$ python -q
>>> import numpy as np
>>> import numpy.linalg as la
>>> np.set_printoptions(precision=1, suppress=True, linewidth=120)
>>> Q, _ = la.qr(np.array([[1.1, -0.2, 0.2, -1.4],
...     [0.3, 1.1, -0.3, 0.3],
...     [-0.9, 0.2, -0.2, -1.7],
...     [2.9, -1.6, 0.2, 0.5]]))
>>> w = np.array([7, 4, 6, 2])
>>> arr = Q @ np.diag(w) @ Q.T
>>> arr
array([[ 4.2, -0.2, -2. ,  0.5],
       [-0.2,  4.2,  0.4,  0.5],
       [-2. ,  0.4,  3.9, -0.2],
       [ 0.5,  0.5, -0.2,  6.7]])
>>> x = np.array([6, 8, 3, 3])
>>> a = np.maximum(arr @ x, 0)
>>> np.tanh(arr @ x)
array([1., 1., 1., 1.])
>>> np.maximum(arr @ (3 * x), 0)
array([ 54.9, 105.7,   6.5,  78.9])
>>> a
array([18.3, 35.2,  2.2, 26.3])
>>> P = np.triu(np.array([[3, 1, 3, 1], [-2, 1, 2, -2], [0, 0, 2, -1], [-4, 2, -2, 2]]), 1) + np.eye(4)
>>> other = P @ arr @ la.inv(P)
>>> la.matrix_rank(other)
np.int64(4)
>>> np.poly(other)
array([   1.,  -19.,  128., -356.,  336.])
>>> np.trace(other), np.trace(arr)
(np.float64(19.0), np.float64(19.0))
>>> other = np.array([[3, 2], [2, 0], [1, 0], [2, 3]])
>>> np.einsum("ik,kj->ij", arr, other)
array([[10.9,  9.7],
       [ 9.2,  1. ],
       [-1.8, -4.7],
       [15.6, 21. ]])
>>> np.vstack([arr, other.T]).shape
(6, 4)
>>> other.T @ arr.T
array([[10.9,  9.2, -1.8, 15.6],
       [ 9.7,  1. , -4.7, 21. ]])
>>> arr @ other
array([[10.9,  9.7],
       [ 9.2,  1. ],
       [-1.8, -4.7],
       [15.6, 21. ]])
>>> other @ arr
Traceback (most recent call last):
  File "<python-input-22>", line 1, in <module>
    other @ arr
    ~~~~~~^~~~~
ValueError: matmul: Input operand 1 has a mismatch in its core dimension 0, with gufunc signature (n?,k),(k,m?)->(n?,m?) (size 4 is different from 2)
>>> data = np.maximum(np.array([[-4], [9], [8], [8], [-7], [3], [-6], [-3], [-4], [8]]) @ np.array([[-2, 2, -2]]) + np.array([-3, 5, -3]), 0)
>>> data
array([[ 5,  0,  5],
       [ 0, 23,  0],
       [ 0, 21,  0],
       [ 0, 21,  0],
       [11,  0, 11],
       [ 0, 11,  0],
       [ 9,  0,  9],
       [ 3,  0,  3],
       [ 5,  0,  5],
       [ 0, 21,  0]])
>>> round(float(la.eigvals(arr).sum().real), 1)
19.0
>>> np.poly(arr)
array([   1.,  -19.,  128., -356.,  336.])
>>> round(np.einsum("ij,ji->", arr, arr), 1)
np.float64(105.0)
>>> la.eigvals(arr)
array([2., 7., 6., 4.])
>>> round(float(la.det(arr.T)), 1)
336.0
>>> np.round(la.det(arr[::-1]), 1)
np.float64(336.0)
>>> J = np.loadtxt("data.csv", delimiter=",")
>>> J
array([[ 0.,  0., -2.,  0.],
       [-4.,  0.,  0.,  0.],
       [ 0.,  6.,  0.,  0.],
       [ 0.,  0.,  0., -1.]])
>>> la.svd(J, compute_uv=False)
array([6., 4., 2., 1.])
>>> J.T @ J
array([[16.,  0.,  0.,  0.],
       [ 0., 36.,  0.,  0.],
       [ 0.,  0.,  4.,  0.],
       [ 0.,  0.,  0.,  1.]])
>>> la.pinv(J)
array([[ 0. , -0.2,  0. ,  0. ],
       [ 0. ,  0. ,  0.2,  0. ],
       [-0.5,  0. ,  0. ,  0. ],
       [ 0. ,  0. ,  0. , -1. ]])
>>> la.norm(J, axis=0)
array([4., 6., 2., 1.])
>>> other = J / la.norm(J, axis=1, keepdims=True)
>>> gram = other @ other.T
>>> (gram - 2 * np.eye(4)).round(6).argmax(axis=1)
array([1, 0, 0, 0])
>>> gram
array([[1., 0., 0., 0.],
       [0., 1., 0., 0.],
       [0., 0., 1., 0.],
       [0., 0., 0., 1.]])
>>> la.norm(other, axis=1)
array([1., 1., 1., 1.])
>>> rng = np.random.default_rng(999289)
>>> ang = np.sort(rng.uniform(-2, 2, 17))
>>> W0 = np.c_[ang, ang ** 2, ang ** 3] @ np.array([[-1, 9, 7, 6], [7, 6, -1, -4], [8, 8, 0, 0]])
>>> W0.round(1) + 0
array([[-13.3, -31.8, -13.8, -19.8],
       [-11.8, -29.8, -13.4, -19.1],
       [ -0.1, -11.3,  -8.1, -10.2],
       [  0.4, -10. ,  -7.6,  -9.3],
       [  1.4,  -6. ,  -5.3,  -6.1],
       [  1.4,  -5.2,  -4.8,  -5.3],
       [  1.2,  -4. ,  -3.7,  -4. ],
       [  1.1,  -3.4,  -3.2,  -3.3],
       [  0. ,   0.9,   0.6,   0.5],
       [  1.2,   5.1,   2.6,   1.8],
       [  1.2,   5.1,   2.6,   1.8],
       [  2. ,   6.6,   3.1,   2. ],
       [  2.6,   7.7,   3.4,   2.1],
       [ 10.8,  19. ,   5.5,   2.2],
       [ 22.9,  33.5,   7. ,   1.4],
       [ 39.1,  51.6,   8.1,   0.2],
       [ 55.9,  69.8,   8.9,  -1.2]])
>>> U, sigma, Vh = la.svd(W0)
>>> sigma.round(1) + 0
array([131.9,  38.6,   5.8,   0. ])
>>> other = U[:, :3] @ np.diag(sigma[:3]) @ Vh[:3]
>>> round(la.norm(W0 - other, 2), 1), np.round(sigma[3], 1)
(np.float64(0.0), np.float64(0.0))
>>> la.matrix_rank(W0, rtol=0.05)
np.int64(2)
>>> other.round(1) + 0
array([[-13.3, -31.8, -13.8, -19.8],
       [-11.8, -29.8, -13.4, -19.1],
       [ -0.1, -11.3,  -8.1, -10.2],
       [  0.4, -10. ,  -7.6,  -9.3],
       [  1.4,  -6. ,  -5.3,  -6.1],
       [  1.4,  -5.2,  -4.8,  -5.3],
       [  1.2,  -4. ,  -3.7,  -4. ],
       [  1.1,  -3.4,  -3.2,  -3.3],
       [  0. ,   0.9,   0.6,   0.5],
       [  1.2,   5.1,   2.6,   1.8],
       [  1.2,   5.1,   2.6,   1.8],
       [  2. ,   6.6,   3.1,   2. ],
       [  2.6,   7.7,   3.4,   2.1],
       [ 10.8,  19. ,   5.5,   2.2],
       [ 22.9,  33.5,   7. ,   1.4],
       [ 39.1,  51.6,   8.1,   0.2],
       [ 55.9,  69.8,   8.9,  -1.2]])
